$ python -q
>>> import numpy as np
>>> from numpy import linalg as LA
>>> np.set_printoptions(precision=2, suppress=True, linewidth=140, legacy="1.25")
>>> rd = lambda a: np.round(a, 2) + 0
>>> E = np.loadtxt("arr.csv", delimiter=",")
>>> E
array([[ 4.,  4., -2.,  0.,  0., -2.,  0.,  0., -2.],
       [ 4.,  4., -2.,  0.,  0., -2.,  0.,  0., -2.],
       [-2., -2.,  1.,  0.,  0.,  1.,  0.,  0.,  1.],
       [ 0.,  0.,  0.,  0.,  0.,  0.,  0.,  0.,  0.],
       [ 0.,  0.,  0.,  0.,  0.,  0.,  0.,  0.,  0.],
       [-2., -2.,  1.,  0.,  0.,  1.,  0.,  0.,  1.],
       [ 0.,  0.,  0.,  0.,  0.,  0.,  0.,  0.,  0.],
       [ 0.,  0.,  0.,  0.,  0.,  0.,  0.,  0.,  0.],
       [-2., -2.,  1.,  0.,  0.,  1.,  0.,  0.,  1.]])
>>> LA.matrix_rank(E, rtol=0.1)
1
>>> rk = LA.matrix_rank(E)
>>> rk
1
>>> N = LA.svd(E)[2][rk:].T
>>> np.allclose(E @ N, 0)
True
>>> LA.matrix_rank(E.T @ E), LA.matrix_rank(E @ E.T)
(1, 1)
>>> [int(LA.matrix_rank(E[:, :j + 1])) for j in range(9)]
[1, 1, 1, 1, 1, 1, 1, 1, 1]
>>> [int(LA.matrix_rank(E[:i])) for i in range(1, len(E) + 1)]
[1, 1, 1, 1, 1, 1, 1, 1, 1]
>>> LA.matrix_rank(E)
1
>>> np.unravel_index(np.abs(E).argmax(), E.shape)
(0, 0)
>>> np.diff(E, axis=0)
array([[ 0.,  0.,  0.,  0.,  0.,  0.,  0.,  0.,  0.],
       [-6., -6.,  3.,  0.,  0.,  3.,  0.,  0.,  3.],
       [ 2.,  2., -1.,  0.,  0., -1.,  0.,  0., -1.],
       [ 0.,  0.,  0.,  0.,  0.,  0.,  0.,  0.,  0.],
       [-2., -2.,  1.,  0.,  0.,  1.,  0.,  0.,  1.],
       [ 2.,  2., -1.,  0.,  0., -1.,  0.,  0., -1.],
       [ 0.,  0.,  0.,  0.,  0.,  0.,  0.,  0.,  0.],
       [-2., -2.,  1.,  0.,  0.,  1.,  0.,  0.,  1.]])
>>> np.count_nonzero(E)
25
>>> E[:, 9]
Traceback (most recent call last):
  File "<python-input-18>", line 1, in <module>
    E[:, 9]
    ~^^^^^^
IndexError: index 9 is out of bounds for axis 1 with size 9
>>> rd(LA.svd(E, compute_uv=False))
array([11.,  0.,  0.,  0.,  0.,  0.,  0.,  0.,  0.])
>>> np.allclose(E @ E.T, E.T @ E)
True
>>> np.allclose(E, E.T)
True
>>> basis = np.sign(np.array([[3, 0, 3, 0], [0, 1, 2, 2], [0, 1, 0, 2], [2, 3, 2, 3]]))
>>> A2 = (np.tril(basis, -1) + np.eye(4)) @ (np.triu(basis, 1) + np.eye(4))
>>> evals = np.array([3, 3, 3, 2])
>>> F = np.rint(A2 * evals @ LA.inv(A2)) + 0
>>> F
array([[ 3.,  0.,  0.,  0.],
       [ 1.,  3.,  1., -1.],
       [ 2.,  0.,  5., -2.],
       [ 3.,  0.,  3.,  0.]])
>>> proj = np.triu(np.array([[1, -2, 2, 0], [-3, 0, 3, 0], [-2, -2, -2, 0], [0, 3, -2, -1]]), 1) + np.eye(4)
>>> A2 = proj @ F @ LA.inv(proj)
>>> proj @ F - F @ proj
array([[ 2.,  0.,  2., -2.],
       [ 6.,  2.,  4., -6.],
       [ 0.,  4., -4.,  0.],
       [ 0.,  6., -6.,  0.]])
>>> K = np.load("m.npy")
>>> K
array([[-6, -6,  6,  4,  2,  0, -2,  6,  6,  0],
       [ 0,  0,  0,  0,  0,  0,  0,  0,  0,  0],
       [-9, -9,  9,  6,  3,  0, -3,  9,  9,  0],
       [ 0,  0,  0,  0,  0,  0,  0,  0,  0,  0]])
>>> rd(LA.norm(K, 2))
25.75
>>> rd(LA.norm(K[2] - K[0]))
7.14
>>> rd(LA.norm(K, axis=0))
array([10.82, 10.82, 10.82,  7.21,  3.61,  0.  ,  3.61, 10.82, 10.82,  0.  ])
>>> rd(LA.norm(K) ** 2 / LA.norm(K, 2) ** 2)
1.0
>>> LA.norm(K, axis=1).argmax()
2
>>> rd(LA.norm(K, axis=1))
array([14.28,  0.  , 21.42,  0.  ])
>>> U, sig, Vh = LA.svd(K)
>>> rd(sig)
array([25.75,  0.  ,  0.  ,  0.  ])
>>> np.argmax(sig[:-1] / (sig[1:] + 1e-6)) + 1
1
>>> A2 = U[:, :1] @ np.diag(sig[:1]) @ Vh[:1]
>>> LA.matrix_rank(K, rtol=0.05)
1
>>> rd(LA.norm(K - A2, 2)), rd(sig[1])
(0.0, 0.0)
>>> U, sig, Vh = LA.svd(K)
>>> V = Vh[:(sig > 1e-8).sum()]
>>> rng = np.random.default_rng(268)
>>> x0 = K[2] + -1 * K[1] + rng.integers(2) * np.eye(10)[9]
>>> x0
array([-9., -9.,  9.,  6.,  3.,  0., -3.,  9.,  9.,  1.])
>>> rd(LA.norm(x0 - V.T @ V @ x0))
1.0
>>> rd(V.T @ V)
array([[ 0.18,  0.18, -0.18, -0.12, -0.06,  0.  ,  0.06, -0.18, -0.18,  0.  ],
       [ 0.18,  0.18, -0.18, -0.12, -0.06,  0.  ,  0.06, -0.18, -0.18,  0.  ],
       [-0.18, -0.18,  0.18,  0.12,  0.06,  0.  , -0.06,  0.18,  0.18,  0.  ],
       [-0.12, -0.12,  0.12,  0.08,  0.04,  0.  , -0.04,  0.12,  0.12,  0.  ],
       [-0.06, -0.06,  0.06,  0.04,  0.02,  0.  , -0.02,  0.06,  0.06,  0.  ],
       [ 0.  ,  0.  ,  0.  ,  0.  ,  0.  ,  0.  ,  0.  ,  0.  ,  0.  ,  0.  ],
       [ 0.06,  0.06, -0.06, -0.04, -0.02,  0.  ,  0.02, -0.06, -0.06,  0.  ],
       [-0.18, -0.18,  0.18,  0.12,  0.06,  0.  , -0.06,  0.18,  0.18,  0.  ],
       [-0.18, -0.18,  0.18,  0.12,  0.06,  0.  , -0.06,  0.18,  0.18,  0.  ],
       [ 0.  ,  0.  ,  0.  ,  0.  ,  0.  ,  0.  ,  0.  ,  0.  ,  0.  ,  0.  ]])
>>> np.allclose(V.T @ V @ x0, x0)
False
